% ipython --no-banner

In [1]: import numpy as np

In [2]: import numpy.linalg as la

In [3]: np.set_printoptions(precision=2, suppress=True, linewidth=100)

In [4]: arr = np.load("run18.npy")

In [5]: print(arr)
[[ 0  1  6  0  2]
 [-1  0  1 -1 -1]
 [-6 -1  0 -3 -1]
 [ 0  1  3  0  4]
 [-2  1  1 -4  0]]

In [6]: print(np.round(arr @ la.pinv(arr) @ arr, 2) + 0)
[[ 0.  1.  6.  0.  2.]
 [-1.  0.  1. -1. -1.]
 [-6. -1.  0. -3. -1.]
 [ 0.  1.  3.  0.  4.]
 [-2.  1.  1. -4.  0.]]

In [7]: print(np.abs(np.diag(la.qr(arr)[1])) > 1e-9)
[ True  True  True  True False]

In [8]: print(np.unique(arr.round(6), axis=0).shape)
(5, 5)

In [9]: left, sigma, Vt = la.svd(arr)

In [10]: vecs = Vt[:(sigma > 1e-8).sum()]

In [11]: rng = np.random.default_rng(785718)

In [12]: x = arr[3] + -3 * arr[1] + rng.integers(2) * np.eye(5)[2]

In [13]: print(x)
[3. 1. 1. 3. 7.]

In [14]: print(la.matrix_rank(np.vstack([arr, x])))
5

In [15]: print(round(la.norm(x - vecs.T @ vecs @ x), 2))
0.1

In [16]: print(np.allclose(vecs.T @ vecs @ x, x))
False

In [17]: rank = la.matrix_rank(arr)

In [18]: print(rank)
4

In [19]: N = la.svd(arr)[2][rank:].T

In [20]: print(N[:, 0] / N[np.abs(N[:, 0]).round(6).argmax(), 0])
[-0.33  1.   -0.11  0.39 -0.17]

In [21]: print([int(la.matrix_rank(np.delete(arr, i, axis=0))) for i in range(5)])
[4, 4, 4, 4, 4]

In [22]: x = np.array([2, 2, 2, 0, 1])

In [23]: print(np.round(la.svd(arr, compute_uv=False), 2) + 0)
[7.96 7.96 2.58 2.58 0.  ]

In [24]: print(np.round(la.eigvals(arr).real, 2) + 0)
[0. 0. 0. 0. 0.]

In [25]: Q = la.solve(np.eye(5) - arr, np.eye(5) + arr)

In [26]: print(round(float(la.det(Q)), 2))
1.0

In [27]: data = np.load("a.npy")

In [28]: print(data)
[[-16 -20  12   0   0   0]
 [ 12  12 -12   0   0   0]
 [  0  -8  16   0   0   0]
 [-28 -35  21   0   0   0]
 [ 21  21 -21   0   0   0]
 [  0 -14  28   0   0   0]]

In [29]: Y = data[0, 0] * data[1:] - np.outer(data[1:, 0], data[0])

In [30]: print(Y)
[[   0   48   48    0    0    0]
 [   0  128 -256    0    0    0]
 [   0    0    0    0    0    0]
 [   0   84   84    0    0    0]
 [   0  224 -448    0    0    0]]

In [31]: print(data[:, 0] / data[0, 0])
[ 1.   -0.75 -0.    1.75 -1.31 -0.  ]

In [32]: rank = la.matrix_rank(Y)

In [33]: print(rank)
2

In [34]: N = la.svd(Y)[2][rank:].T

In [35]: print(la.matrix_rank(Y.T @ Y), la.matrix_rank(Y @ Y.T))
2 2

In [36]: print(np.round(Y @ N, 2) + 0)
[[0. 0. 0. 0.]
 [0. 0. 0. 0.]
 [0. 0. 0. 0.]
 [0. 0. 0. 0.]
 [0. 0. 0. 0.]]

In [37]: print(np.round(N @ N.T, 2) + 0)
[[1. 0. 0. 0. 0. 0.]
 [0. 0. 0. 0. 0. 0.]
 [0. 0. 0. 0. 0. 0.]
 [0. 0. 0. 1. 0. 0.]
 [0. 0. 0. 0. 1. 0.]
 [0. 0. 0. 0. 0. 1.]]

In [38]: print(np.allclose(Y @ N, 0))
True

In [39]: m1 = np.load("data.npy")

In [40]: print(m1)
[[ 2  1  0  0  0  0  2]
 [-2 -2  0  0  1 -1  1]
 [ 1  1  2  0  2 -1 -1]
 [ 0  0  0 -1  0  0  0]
 [-2 -1 -1  0  0  2 -1]
 [ 1 -2  1  0  0  1  0]
 [ 0 -2 -1  0  2 -2  2]]

In [41]: # 2 blocks once reordered

In [42]: r0 = np.array([-3, 3, 2, -3, 3, 1, -1])

In [43]: Y = m1 + np.outer(r0, np.eye(7)[4])

In [44]: print(Y)
[[ 2.  1.  0.  0. -3.  0.  2.]
 [-2. -2.  0.  0.  4. -1.  1.]
 [ 1.  1.  2.  0.  4. -1. -1.]
 [ 0.  0.  0. -1. -3.  0.  0.]
 [-2. -1. -1.  0.  3.  2. -1.]
 [ 1. -2.  1.  0.  1.  1.  0.]
 [ 0. -2. -1.  0.  1. -2.  2.]]

In [45]: print(la.matrix_rank(la.inv(Y) - la.inv(m1), tol=1e-8))
1

In [46]: print(round(float(la.det(Y) / la.det(m1)), 2), round(float(1 + la.solve(m1, r0)[4]), 2))
1.75 1.75

In [47]: left, sigma, Vt = la.svd(m1, full_matrices=False)

In [48]: print(left.shape, sigma.shape, Vt.shape)
(7, 7) (7,) (7, 7)

In [49]: print((sigma > 1e-8).sum())
7

In [50]: print(np.allclose(left * sigma @ Vt, m1))
True

In [51]: print(np.cumsum(sigma ** 2) / np.sum(sigma ** 2))
[0.36 0.69 0.84 0.95 0.97 0.99 1.  ]

In [52]: lab = rng.integers(0, 2, 9)

In [53]: E = (lab[:, None] == lab) * -1 + np.eye(9)

In [54]: print(E)
[[ 0.  0. -1.  0.  0.  0.  0.  0. -1.]
 [ 0.  0.  0. -1. -1. -1. -1. -1.  0.]
 [-1.  0.  0.  0.  0.  0.  0.  0. -1.]
 [ 0. -1.  0.  0. -1. -1. -1. -1.  0.]
 [ 0. -1.  0. -1.  0. -1. -1. -1.  0.]
 [ 0. -1.  0. -1. -1.  0. -1. -1.  0.]
 [ 0. -1.  0. -1. -1. -1.  0. -1.  0.]
 [ 0. -1.  0. -1. -1. -1. -1.  0.  0.]
 [-1.  0. -1.  0.  0.  0.  0.  0.  0.]]

In [55]: ev, vecs = la.eigh(E)

In [56]: print(np.round(vecs @ np.diag(ev) @ vecs.T, 2) + 0)
[[ 0.  0. -1.  0.  0.  0.  0.  0. -1.]
 [ 0.  0.  0. -1. -1. -1. -1. -1.  0.]
 [-1.  0.  0.  0.  0.  0.  0.  0. -1.]
 [ 0. -1.  0.  0. -1. -1. -1. -1.  0.]
 [ 0. -1.  0. -1.  0. -1. -1. -1.  0.]
 [ 0. -1.  0. -1. -1.  0. -1. -1.  0.]
 [ 0. -1.  0. -1. -1. -1.  0. -1.  0.]
 [ 0. -1.  0. -1. -1. -1. -1.  0.  0.]
 [-1.  0. -1.  0.  0.  0.  0.  0.  0.]]

In [57]: print(la.svd(E, compute_uv=False))
[5. 2. 1. 1. 1. 1. 1. 1. 1.]

In [58]: print(la.eigvalsh(E @ E))
[ 1.  1.  1.  1.  1.  1.  1.  4. 25.]

In [59]: print(np.round(vecs.T @ vecs, 2) + 0)
[[1. 0. 0. 0. 0. 0. 0. 0. 0.]
 [0. 1. 0. 0. 0. 0. 0. 0. 0.]
 [0. 0. 1. 0. 0. 0. 0. 0. 0.]
 [0. 0. 0. 1. 0. 0. 0. 0. 0.]
 [0. 0. 0. 0. 1. 0. 0. 0. 0.]
 [0. 0. 0. 0. 0. 1. 0. 0. 0.]
 [0. 0. 0. 0. 0. 0. 1. 0. 0.]
 [0. 0. 0. 0. 0. 0. 0. 1. 0.]
 [0. 0. 0. 0. 0. 0. 0. 0. 1.]]

In [60]: mat = np.eye(3, dtype=int)[rng.permutation(3)]

In [61]: print(mat)
[[0 0 1]
 [0 1 0]
 [1 0 0]]

In [62]: ev, vecs = la.eig(mat)

In [63]: print(ev)
[ 1. -1.  1.]

In [64]: Y = la.inv(mat)

In [65]: print(mat @ Y)
[[1. 0. 0.]
 [0. 1. 0.]
 [0. 0. 1.]]

In [66]: print((np.abs(Y) > 1e-9).astype(int))
[[0 0 1]
 [0 1 0]
 [1 0 0]]

In [67]: print(np.round(la.slogdet(mat)[0], 2))
-1.0

In [68]: print(la.det(mat) * Y)
[[-0. -0. -1.]
 [-0. -1. -0.]
 [-1. -0. -0.]]

In [69]: Y = mat + rng.integers(-2, 3, (3, 1)) @ rng.integers(-2, 3, (1, 3))

In [70]: print(Y)
[[ 1 -1  1]
 [ 0  1  0]
 [ 1  0  0]]

In [71]: print(la.matrix_rank(Y - mat, tol=1e-8))
1

In [72]: print(Y - mat)
[[ 1 -1  0]
 [ 0  0  0]
 [ 0  0  0]]

In [73]: print(np.abs(Y - mat).sum(axis=1))
[2 0 0]

In [74]: proj = np.triu(np.array([[8, 9, 2], [3, 1, 8], [5, 2, 4]]), 1) + np.eye(3)

In [75]: Y = proj @ mat @ la.inv(proj)

In [76]: print(la.matrix_rank(Y))
3

In [77]: print(proj @ mat - mat @ proj)
[[ 2.  9.  0.]
 [ 8.  0. -8.]
 [ 0. -9. -2.]]

In [78]: feats = np.load("case1.npy")

In [79]: print(feats)
[[12.  9.  9.  9.  9.  9.]
 [ 9. 12.  9.  9.  9.  9.]
 [ 9.  9. 12.  9.  9.  9.]
 [ 9.  9.  9. 12.  9.  9.]
 [ 9.  9.  9.  9. 12.  9.]
 [ 9.  9.  9.  9.  9. 12.]]

In [80]: # symmetric, so the eigenvalues are real

In [81]: print(np.round(la.norm(feats), 2))
57.39

In [82]: print(np.abs(feats).max())
12.0

In [83]: print(np.unravel_index(np.abs(feats).argmax(), feats.shape))
(np.int64(0), np.int64(0))

In [84]: print(np.diff(feats, axis=0))
[[-3.  3.  0.  0.  0.  0.]
 [ 0. -3.  3.  0.  0.  0.]
 [ 0.  0. -3.  3.  0.  0.]
 [ 0.  0.  0. -3.  3.  0.]
 [ 0.  0.  0.  0. -3.  3.]]

In [85]: print(la.matrix_rank(feats))
6

In [86]: print(feats.mean(axis=0))
[9.5 9.5 9.5 9.5 9.5 9.5]
